$ python -q
>>> import numpy as np
>>> np.set_printoptions(suppress=True, linewidth=120)
>>> def rnd(a):
...     return np.round(a, 2) + 0
... 
>>> M = np.loadtxt("case2.csv", delimiter=",")
>>> M
array([[-2.,  3.,  0.,  0.],
       [ 0.,  3.,  0.,  0.],
       [ 0.,  0., -2.,  3.],
       [ 0.,  0.,  0.,  3.]])
>>> P = np.triu(np.array([[0, 0, 1, 1], [0, 2, 3, 1], [0, 1, 0, 3], [2, 0, 1, 1]]), 1) + np.eye(4)
>>> A2 = P @ M @ np.linalg.inv(P)
>>> np.linalg.matrix_rank(A2)
np.int64(4)
>>> np.poly(A2)
array([  1.,  -2., -11.,  12.,  36.])
>>> rnd(np.linalg.det(A2))
np.float64(36.0)
>>> P @ M - M @ P
array([[  0.,   0.,  -9.,   5.],
       [  0.,   0., -15.,   9.],
       [  0.,   0.,   0.,  15.],
       [  0.,   0.,   0.,   0.]])
>>> evals, vecs = np.linalg.eig(M)
>>> rnd(np.sort(np.linalg.eigvals(M @ M)))
array([4., 4., 9., 9.])
>>> m1 = 0.9 ** np.abs(np.subtract.outer(np.arange(3), np.arange(3)))
>>> m1
array([[1.  , 0.9 , 0.81],
       [0.9 , 1.  , 0.9 ],
       [0.81, 0.9 , 1.  ]])
>>> m1.inv()
Traceback (most recent call last):
  File "<python-input-15>", line 1, in <module>
    m1.inv()
    ^^^^^^
AttributeError: 'numpy.ndarray' object has no attribute 'inv'
>>> np.allclose(m1 @ m1.T, m1.T @ m1)
True
>>> assert m1 == m1.T
Traceback (most recent call last):
  File "<python-input-17>", line 1, in <module>
    assert m1 == m1.T
           ^^^^^^^^^^
ValueError: The truth value of an array with more than one element is ambiguous. Use a.any() or a.all()
>>> (m1 - m1.T) / 2
array([[0., 0., 0.],
       [0., 0., 0.],
       [0., 0., 0.]])
>>> np.linalg.determinant(m1)
Traceback (most recent call last):
  File "<python-input-19>", line 1, in <module>
    np.linalg.determinant(m1)
    ^^^^^^^^^^^^^^^^^^^^^
AttributeError: module 'numpy.linalg' has no attribute 'determinant'
>>> rnd(m1 @ m1)
array([[2.47, 2.53, 2.43],
       [2.53, 2.62, 2.53],
       [2.43, 2.53, 2.47]])
>>> arr = np.load("block13.npy")
>>> arr
array([[-2.,  1.,  0.],
       [ 0., -2.,  1.],
       [ 0.,  0., -2.]])
>>> O, r_ = np.linalg.qr(arr)
>>> abs(r_[0, 0]), rnd(np.linalg.norm(arr[:, 0]))
(np.float64(2.0), np.float64(2.0))
>>> np.abs(np.diag(r_))
array([2., 2., 2.])
>>> A2 = np.array([[2, 3, 0, 0], [-2, 3, -3, 1], [-3, 1, -1, 3], [-1, -2, 3, 0]])
>>> C = np.array([[2, -1, 2], [0, -1, 2], [1, -1, 2]])
>>> K = np.block([[A2, np.zeros((4, 3))], [np.zeros((3, 4)), C]])
>>> K
array([[ 2.,  3.,  0.,  0.,  0.,  0.,  0.],
       [-2.,  3., -3.,  1.,  0.,  0.,  0.],
       [-3.,  1., -1.,  3.,  0.,  0.,  0.],
       [-1., -2.,  3.,  0.,  0.,  0.,  0.],
       [ 0.,  0.,  0.,  0.,  2., -1.,  2.],
       [ 0.,  0.,  0.,  0.,  0., -1.,  2.],
       [ 0.,  0.,  0.,  0.,  1., -1.,  2.]])
>>> K @ K
array([[ -2.,  15.,  -9.,   3.,   0.,   0.,   0.],
       [ -2.,  -2.,  -3.,  -6.,   0.,   0.,   0.],
       [ -8., -13.,   7.,  -2.,   0.,   0.,   0.],
       [ -7.,  -6.,   3.,   7.,   0.,   0.,   0.],
       [  0.,   0.,   0.,   0.,   6.,  -3.,   6.],
       [  0.,   0.,   0.,   0.,   2.,  -1.,   2.],
       [  0.,   0.,   0.,   0.,   4.,  -2.,   4.]])
>>> (K != 0).astype(int)
array([[1, 1, 0, 0, 0, 0, 0],
       [1, 1, 1, 1, 0, 0, 0],
       [1, 1, 1, 1, 0, 0, 0],
       [1, 1, 1, 0, 0, 0, 0],
       [0, 0, 0, 0, 1, 1, 1],
       [0, 0, 0, 0, 0, 1, 1],
       [0, 0, 0, 0, 1, 1, 1]])
>>> (np.linalg.matrix_power((K != 0) + (K.T != 0) + np.eye(7), 7) > 0).astype(int)
array([[1, 1, 1, 1, 0, 0, 0],
       [1, 1, 1, 1, 0, 0, 0],
       [1, 1, 1, 1, 0, 0, 0],
       [1, 1, 1, 1, 0, 0, 0],
       [0, 0, 0, 0, 1, 1, 1],
       [0, 0, 0, 0, 1, 1, 1],
       [0, 0, 0, 0, 1, 1, 1]])
>>> def softmax(z):
...     e = np.exp(z - z.max(axis=-1, keepdims=True))
...     return e / e.sum(axis=-1, keepdims=True)
... 
>>> rnd(softmax(K).sum(axis=1))
array([1., 1., 1., 1., 1., 1., 1.])
>>> rnd(softmax(10 * K[4]))
array([0. , 0. , 0. , 0. , 0.5, 0. , 0.5])
>>> rnd(softmax(K[4]))
array([0.05, 0.05, 0.05, 0.05, 0.39, 0.02, 0.39])
>>> rnd(softmax(K[4] + -2))
array([0.05, 0.05, 0.05, 0.05, 0.39, 0.02, 0.39])
>>> S = K @ K.T / np.sqrt(7)
>>> rnd(softmax(S + np.triu(np.full(S.shape, -np.inf), 1)))
array([[1.  , 0.  , 0.  , 0.  , 0.  , 0.  , 0.  ],
       [0.  , 1.  , 0.  , 0.  , 0.  , 0.  , 0.  ],
       [0.  , 0.13, 0.87, 0.  , 0.  , 0.  , 0.  ],
       [0.  , 0.  , 0.  , 1.  , 0.  , 0.  , 0.  ],
       [0.03, 0.03, 0.03, 0.03, 0.88, 0.  , 0.  ],
       [0.06, 0.06, 0.06, 0.06, 0.38, 0.38, 0.  ],
       [0.03, 0.03, 0.03, 0.03, 0.41, 0.19, 0.28]])
>>> rnd(softmax(S)[4] @ K)
array([-0.07,  0.09, -0.02,  0.07,  1.35, -0.93,  1.85])
>>> A2 = np.array([[1, 0], [3, 0]])
>>> C = np.array([[7]])
>>> X = np.block([[A2, np.array([[1], [0]])], [np.zeros((1, 2)), C]])
>>> X
array([[1., 0., 1.],
       [3., 0., 0.],
       [0., 0., 7.]])
>>> rnd(np.linalg.norm(X, 2) / np.linalg.norm(X))
np.float64(0.91)
>>> np.linalg.cond(X) > 100
np.True_
>>> np.linalg.matrix_rank(X, rtol=0.1)
np.int64(2)
>>> Uu, sv, Vt = np.linalg.svd(X)
>>> vecs = Vt[:(sv > 1e-8).sum()]
>>> rng = np.random.default_rng(342)
>>> vec = X[0] + 4 * X[1] + rng.integers(2) * np.eye(3)[2]
>>> vec
array([13.,  0.,  2.])
>>> np.allclose(vecs.T @ vecs @ vec, vec)
True
>>> np.linalg.matrix_rank(np.vstack([X, vec]))
np.int64(2)
>>> rnd(np.diag(vecs.T @ vecs))
array([1., 0., 1.])
>>> rnd(np.linalg.norm(vec - vecs.T @ vecs @ vec))
np.float64(0.0)
>>> labels = rng.permutation(4)
>>> labels
array([3, 1, 0, 2])
>>> A2 = M[labels][:, labels]
>>> A2
array([[ 3.,  0.,  0.,  0.],
       [ 0.,  3.,  0.,  0.],
       [ 0.,  3., -2.,  0.],
       [ 3.,  0.,  0., -2.]])
>>> np.trace(A2)
np.float64(2.0)
>>> np.diag(A2)
array([ 3.,  3., -2., -2.])
>>> rnd(np.sort(np.abs(np.linalg.eigvals(A2))))
array([2., 2., 3., 3.])
>>> rnd(np.linalg.det(2 * X)), rnd(np.linalg.det(X))
(np.float64(0.0), np.float64(0.0))
>>> np.kron(np.eye(2, dtype=int), X)
array([[1., 0., 1., 0., 0., 0.],
       [3., 0., 0., 0., 0., 0.],
       [0., 0., 7., 0., 0., 0.],
       [0., 0., 0., 1., 0., 1.],
       [0., 0., 0., 3., 0., 0.],
       [0., 0., 0., 0., 0., 7.]])
>>> feats = np.array([[5.0, 1.0, 0.0, 0.0, 0.0, 0.0, 0.0],
...     [0.0, 5.0, 1.0, 0.0, 0.0, 0.0, 0.0],
...     [0.0, 0.0, 5.0, 1.0, 0.0, 0.0, 0.0],
...     [0.0, 0.0, 0.0, 5.0, 1.0, 0.0, 0.0],
...     [0.0, 0.0, 0.0, 0.0, 5.0, 1.0, 0.0],
...     [0.0, 0.0, 0.0, 0.0, 0.0, 5.0, 1.0],
...     [0.0, 0.0, 0.0, 0.0, 0.0, 0.0, 5.0]])
>>> feats
array([[5., 1., 0., 0., 0., 0., 0.],
       [0., 5., 1., 0., 0., 0., 0.],
       [0., 0., 5., 1., 0., 0., 0.],
       [0., 0., 0., 5., 1., 0., 0.],
       [0., 0., 0., 0., 5., 1., 0.],
       [0., 0., 0., 0., 0., 5., 1.],
       [0., 0., 0., 0., 0., 0., 5.]])
>>> A2 = feats[0, 0] * feats[1:] - np.outer(feats[1:, 0], feats[0])
>>> A2
array([[ 0., 25.,  5.,  0.,  0.,  0.,  0.],
       [ 0.,  0., 25.,  5.,  0.,  0.,  0.],
       [ 0.,  0.,  0., 25.,  5.,  0.,  0.],
       [ 0.,  0.,  0.,  0., 25.,  5.,  0.],
       [ 0.,  0.,  0.,  0.,  0., 25.,  5.],
       [ 0.,  0.,  0.,  0.,  0.,  0., 25.]])
>>> np.flatnonzero(~A2.round(6).any(axis=1))
array([], dtype=int64)
>>> feats[:, 0] / feats[0, 0]
array([1., 0., 0., 0., 0., 0., 0.])
>>> np.prod(np.diag(feats)), rnd(np.linalg.det(feats))
(np.float64(78125.0), np.float64(78125.0))
>>> labels = rng.permutation(7)
>>> A2 = feats[:, labels] * rng.choice([-1, 1], 7)
>>> A2
array([[-0.,  0., -0., -1., -5., -0., -0.],
       [-0.,  0., -1., -5., -0., -0., -0.],
       [-0.,  0., -5., -0., -0., -0., -1.],
       [-0.,  0., -0., -0., -0., -1., -5.],
       [-0.,  1., -0., -0., -0., -5., -0.],
       [-1.,  5., -0., -0., -0., -0., -0.],
       [-5.,  0., -0., -0., -0., -0., -0.]])
>>> Uu, _, Vt = np.linalg.svd(feats.T @ A2)
>>> rnd(np.linalg.lstsq(feats, A2)[0])
array([[ 0.,  0.,  0.,  0., -1.,  0.,  0.],
       [ 0.,  0.,  0., -1.,  0.,  0.,  0.],
       [ 0.,  0., -1.,  0.,  0.,  0.,  0.],
       [ 0.,  0.,  0.,  0.,  0.,  0., -1.],
       [ 0.,  0.,  0.,  0.,  0., -1.,  0.],
       [ 0.,  1.,  0.,  0.,  0.,  0.,  0.],
       [-1.,  0.,  0.,  0.,  0.,  0.,  0.]])
>>> labels
array([6, 5, 2, 1, 0, 4, 3])
>>> feats.shape
(7, 7)
>>> np.linalg.rank(feats)
Traceback (most recent call last):
  File "<python-input-80>", line 1, in <module>
    np.linalg.rank(feats)
    ^^^^^^^^^^^^^^
AttributeError: module 'numpy.linalg' has no attribute 'rank'
>>> feats[:, 7]
Traceback (most recent call last):
  File "<python-input-81>", line 1, in <module>
    feats[:, 7]
    ~~~~~^^^^^^
IndexError: index 7 is out of bounds for axis 1 with size 7
>>> feats.sum(axis=0)
array([5., 6., 6., 6., 6., 6., 6.])
>>> feats.sum(axis=1)
array([6., 6., 6., 6., 6., 6., 5.])
>>> rnd(np.linalg.svd(feats, compute_uv=False))
array([5.93, 5.74, 5.44, 5.07, 4.68, 4.33, 4.09])
>>> rnd(feats.mean(axis=0))
array([0.71, 0.86, 0.86, 0.86, 0.86, 0.86, 0.86])
>>> T = np.stack([feats, 5 * feats, feats[::-1]])
>>> T.shape
(3, 7, 7)
>>> rnd(np.linalg.norm(T, axis=(1, 2)))
array([13.45, 67.27, 13.45])
>>> np.einsum("bij,cij->bc", T, T)
array([[ 181.,  905.,   26.],
       [ 905., 4525.,  130.],
       [  26.,  130.,  181.]])
>>> np.linalg.matrix_rank(T.reshape(3, -1))
np.int64(2)
>>> data = np.loadtxt("w.csv", delimiter=",")
>>> data
array([[ 4.,  1.,  1., -1.],
       [ 2.,  5.,  2., -2.],
       [-2., -2.,  1.,  2.],
       [ 2.,  4.,  2., -1.]])
>>> labels = rng.permutation(4)
>>> A2 = data[:, labels] * rng.choice([-1, 1], 4)
>>> A2
array([[-1.,  4., -1.,  1.],
       [-2.,  2., -5.,  2.],
       [-1., -2.,  2., -2.],
       [-2.,  2., -4.,  1.]])
>>> Uu, _, Vt = np.linalg.svd(data.T @ A2)
>>> rnd(Uu @ Vt)
array([[ 0.,  1.,  0.,  0.],
       [ 0.,  0., -1.,  0.],
       [-1.,  0.,  0.,  0.],
       [ 0.,  0.,  0., -1.]])
>>> np.allclose(A2 @ A2.T, A2.T @ A2)
False
>>> rnd(np.linalg.matrix_power(A2, 4))
array([[ -119.,   476.,  -783.,   417.],
       [ -184.,   592., -1113.,   570.],
       [  121.,  -538.,   990.,  -528.],
       [ -146.,   446.,  -836.,   425.]])
>>> rnd(np.sort(np.abs(np.linalg.eigvals(A2))))
array([0.43, 2.51, 2.51, 6.61])
>>> rnd(np.abs(np.linalg.eigvals(A2)).max())
np.float64(6.61)
>>> np.linalg.determinant(A2)
Traceback (most recent call last):
  File "<python-input-102>", line 1, in <module>
    np.linalg.determinant(A2)
    ^^^^^^^^^^^^^^^^^^^^^
AttributeError: module 'numpy.linalg' has no attribute 'determinant'
>>> assert A2 == A2.T
Traceback (most recent call last):
  File "<python-input-103>", line 1, in <module>
    assert A2 == A2.T
           ^^^^^^^^^^
ValueError: The truth value of an array with more than one element is ambiguous. Use a.any() or a.all()
>>> A2 @ A2
array([[ -8.,   8., -25.,  10.],
       [ -1.,  10., -26.,  14.],
       [  7., -16.,  23., -11.],
       [  0.,   6., -20.,  11.]])
>>> P = np.triu(np.array([[1, 3, 3], [0, 3, 1], [2, 1, 1]]), 1) + np.eye(3)
>>> A2 = P @ m1 @ np.linalg.inv(P)
>>> rnd(P @ m1 - m1 @ P)
array([[ 5.13,  2.7 ,  1.8 ],
       [ 0.81, -1.8 , -2.7 ],
       [ 0.  , -2.43, -3.33]])
>>> np.linalg.matrix_rank(A2)
np.int64(3)
>>> J = rng.normal(size=(23, 4))
>>> J = 10 * J / np.linalg.norm(J, axis=1, keepdims=True)
>>> rnd(J)
array([[ 1.8 ,  7.78,  4.38, -4.14],
       [-5.12, -8.02,  3.01, -0.65],
       [-9.61, -1.21, -2.37,  0.81],
       [ 2.84, -2.72,  8.95, -2.1 ],
       [ 0.07, -5.13, -8.16,  2.66],
       [-7.77, -2.9 , -5.35, -1.62],
       [ 5.56, -6.99, -0.7 ,  4.43],
       [-5.35, -5.08, -5.33, -4.15],
       [-4.29, -4.83, -2.43, -7.24],
       [-0.02, -4.92,  1.22, -8.62],
       [-1.49,  0.36, -5.41,  8.27],
       [-1.86,  4.55,  8.41, -2.24],
       [ 2.64, -8.63,  2.29, -3.65],
       [-3.8 , -0.96, -8.82, -2.6 ],
       [ 3.34, -4.88,  4.15, -6.92],
       [-1.13, -8.47,  4.85, -1.87],
       [ 0.3 , -8.54,  1.52, -4.97],
       [ 6.47, -1.81,  5.99, -4.35],
       [ 6.82,  4.32, -5.75,  1.29],
       [-0.44, -5.97, -4.33,  6.74],
       [ 7.65,  5.17,  3.79,  0.58],
       [ 6.  ,  0.17,  6.1 , -5.17],
       [ 0.43, -9.92, -0.68, -0.97]])
>>> Xc = J - J.mean(axis=0)
>>> Uu, sv, Vt = np.linalg.svd(Xc, full_matrices=False)
>>> (np.sign(Uu[:, 0]) == np.sign(Uu[0, 0])).astype(int)
array([1, 0, 0, 1, 0, 0, 0, 0, 0, 1, 0, 1, 1, 0, 1, 1, 1, 1, 1, 0, 1, 1, 0])
>>> np.abs(Uu[:, 0]).argmax()
np.int64(21)
>>> rnd(np.abs(Vt[-1]))
array([0.47, 0.02, 0.6 , 0.65])
>>> rnd(Vt[0] * np.sign(Vt[0, np.abs(Vt[0]).argmax()]))
array([ 0.52,  0.3 ,  0.74, -0.3 ])
>>> Xc = (J - J.mean(axis=0)) / J.std(axis=0)
>>> rnd(Xc.std(axis=0))
array([1., 1., 1., 1.])
>>> beta = np.linalg.lstsq(np.delete(Xc, 0, axis=1), Xc[:, 0])[0]
>>> np.abs(beta).argmax()
np.int64(1)
>>> rnd(beta)
array([0.17, 0.46, 0.18])
>>> rnd(J.reshape(-1, 2))
array([[ 1.8 ,  7.78],
       [ 4.38, -4.14],
       [-5.12, -8.02],
       [ 3.01, -0.65],
       [-9.61, -1.21],
       [-2.37,  0.81],
       [ 2.84, -2.72],
       [ 8.95, -2.1 ],
       [ 0.07, -5.13],
       [-8.16,  2.66],
       [-7.77, -2.9 ],
       [-5.35, -1.62],
       [ 5.56, -6.99],
       [-0.7 ,  4.43],
       [-5.35, -5.08],
       [-5.33, -4.15],
       [-4.29, -4.83],
       [-2.43, -7.24],
       [-0.02, -4.92],
       [ 1.22, -8.62],
       [-1.49,  0.36],
       [-5.41,  8.27],
       [-1.86,  4.55],
       [ 8.41, -2.24],
       [ 2.64, -8.63],
       [ 2.29, -3.65],
       [-3.8 , -0.96],
       [-8.82, -2.6 ],
       [ 3.34, -4.88],
       [ 4.15, -6.92],
       [-1.13, -8.47],
       [ 4.85, -1.87],
       [ 0.3 , -8.54],
       [ 1.52, -4.97],
       [ 6.47, -1.81],
       [ 5.99, -4.35],
       [ 6.82,  4.32],
       [-5.75,  1.29],
       [-0.44, -5.97],
       [-4.33,  6.74],
       [ 7.65,  5.17],
       [ 3.79,  0.58],
       [ 6.  ,  0.17],
       [ 6.1 , -5.17],
       [ 0.43, -9.92],
       [-0.68, -0.97]])
>>> rnd(J.reshape(2, -1))
array([[ 1.8 ,  7.78,  4.38, -4.14, -5.12, -8.02,  3.01, -0.65, -9.61, -1.21, -2.37,  0.81,  2.84, -2.72,  8.95,
        -2.1 ,  0.07, -5.13, -8.16,  2.66, -7.77, -2.9 , -5.35, -1.62,  5.56, -6.99, -0.7 ,  4.43, -5.35, -5.08,
        -5.33, -4.15, -4.29, -4.83, -2.43, -7.24, -0.02, -4.92,  1.22, -8.62, -1.49,  0.36, -5.41,  8.27, -1.86,
         4.55],
       [ 8.41, -2.24,  2.64, -8.63,  2.29, -3.65, -3.8 , -0.96, -8.82, -2.6 ,  3.34, -4.88,  4.15, -6.92, -1.13,
        -8.47,  4.85, -1.87,  0.3 , -8.54,  1.52, -4.97,  6.47, -1.81,  5.99, -4.35,  6.82,  4.32, -5.75,  1.29,
        -0.44, -5.97, -4.33,  6.74,  7.65,  5.17,  3.79,  0.58,  6.  ,  0.17,  6.1 , -5.17,  0.43, -9.92, -0.68,
        -0.97]])
>>> T = J.reshape(23, 2, -1)
>>> rnd(T.transpose(1, 0, 2))
array([[[ 1.8 ,  7.78],
        [-5.12, -8.02],
        [-9.61, -1.21],
        [ 2.84, -2.72],
        [ 0.07, -5.13],
        [-7.77, -2.9 ],
        [ 5.56, -6.99],
        [-5.35, -5.08],
        [-4.29, -4.83],
        [-0.02, -4.92],
        [-1.49,  0.36],
        [-1.86,  4.55],
        [ 2.64, -8.63],
        [-3.8 , -0.96],
        [ 3.34, -4.88],
        [-1.13, -8.47],
        [ 0.3 , -8.54],
        [ 6.47, -1.81],
        [ 6.82,  4.32],
        [-0.44, -5.97],
        [ 7.65,  5.17],
        [ 6.  ,  0.17],
        [ 0.43, -9.92]],

       [[ 4.38, -4.14],
        [ 3.01, -0.65],
        [-2.37,  0.81],
        [ 8.95, -2.1 ],
        [-8.16,  2.66],
        [-5.35, -1.62],
        [-0.7 ,  4.43],
        [-5.33, -4.15],
        [-2.43, -7.24],
        [ 1.22, -8.62],
        [-5.41,  8.27],
        [ 8.41, -2.24],
        [ 2.29, -3.65],
        [-8.82, -2.6 ],
        [ 4.15, -6.92],
        [ 4.85, -1.87],
        [ 1.52, -4.97],
        [ 5.99, -4.35],
        [-5.75,  1.29],
        [-4.33,  6.74],
        [ 3.79,  0.58],
        [ 6.1 , -5.17],
        [-0.68, -0.97]]])
>>> np.einsum("ihd,jhd->hij", T, T).shape
(2, 23, 23)
>>> rnd(T[:, 0])
array([[ 1.8 ,  7.78],
       [-5.12, -8.02],
       [-9.61, -1.21],
       [ 2.84, -2.72],
       [ 0.07, -5.13],
       [-7.77, -2.9 ],
       [ 5.56, -6.99],
       [-5.35, -5.08],
       [-4.29, -4.83],
       [-0.02, -4.92],
       [-1.49,  0.36],
       [-1.86,  4.55],
       [ 2.64, -8.63],
       [-3.8 , -0.96],
       [ 3.34, -4.88],
       [-1.13, -8.47],
       [ 0.3 , -8.54],
       [ 6.47, -1.81],
       [ 6.82,  4.32],
       [-0.44, -5.97],
       [ 7.65,  5.17],
       [ 6.  ,  0.17],
       [ 0.43, -9.92]])
